>>> import numpy as np
>>> np.set_printoptions(precision=1, suppress=True, linewidth=160)
>>> def rd(a):
...     return np.round(a, 1) + 0
... 
>>> M = np.array([[5, 1, 4, 2, 3],
...     [3, 4, 3, 4, 0],
...     [1, 2, 2, 2, 5],
...     [3, 1, 2, 0, 1],
...     [3, 3, 0, 0, 5],
...     [0, 3, 4, 3, 3],
...     [5, 2, 1, 5, 4],
...     [5, 4, 4, 4, 5],
...     [0, 3, 3, 2, 5],
...     [4, 2, 3, 0, 2],
...     [5, 4, 0, 4, 3]])
>>> D = np.linalg.norm(M[:, None] - M[None], axis=-1)
>>> print(np.flatnonzero(D[3] < D.mean() / 2))
[3 9]
>>> np.linalg.matrix_rank(D ** 2)
np.int64(7)
>>> rd(np.linalg.norm(M - M.mean(axis=0), axis=1))
array([3. , 4. , 2.8, 3.7, 3.8, 3.6, 3.7, 3.7, 3.6, 3. , 3.7])
>>> np.unravel_index(D.round(6).argmax(), D.shape)
(np.int64(1), np.int64(4))
>>> print(rd(D[:5, :5]))
[[0.  5.2 5.  4.  5.7]
 [5.2 0.  6.2 5.2 7.1]
 [5.  6.2 0.  5.  3.6]
 [4.  5.2 5.  0.  4.9]
 [5.7 7.1 3.6 4.9 0. ]]
>>> rd(np.linalg.norm(M, axis=1))
array([7.4, 7.1, 6.2, 3.9, 6.6, 6.6, 8.4, 9.9, 6.9, 5.7, 8.1])
>>> D[3].round(6).argsort(kind="stable")[:4]
array([3, 9, 0, 4])
>>> D.mean(axis=1).argmax()
np.int64(1)
>>> B = M[0, 0] * M[1:] - np.outer(M[1:, 0], M[0])
>>> B
array([[  0,  17,   3,  14,  -9],
       [  0,   9,   6,   8,  22],
       [  0,   2,  -2,  -6,  -4],
       [  0,  12, -12,  -6,  16],
       [  0,  15,  20,  15,  15],
       [  0,   5, -15,  15,   5],
       [  0,  15,   0,  10,  10],
       [  0,  15,  15,  10,  25],
       [  0,   6,  -1,  -8,  -2],
       [  0,  15, -20,  10,   0]])
>>> np.flatnonzero(~B.round(6).any(axis=1))
array([], dtype=int64)
>>> t3 = np.stack([B, -1 * B, B[::-1]])
>>> t3.sum(axis=0)
array([[  0,  15, -20,  10,   0],
       [  0,   6,  -1,  -8,  -2],
       [  0,  15,  15,  10,  25],
       [  0,  15,   0,  10,  10],
       [  0,   5, -15,  15,   5],
       [  0,  15,  20,  15,  15],
       [  0,  12, -12,  -6,  16],
       [  0,   2,  -2,  -6,  -4],
       [  0,   9,   6,   8,  22],
       [  0,  17,   3,  14,  -9]])
>>> print((t3 @ B.T).shape)
(3, 10, 10)
>>> np.linalg.matrix_rank(t3)
array([4, 4, 4])
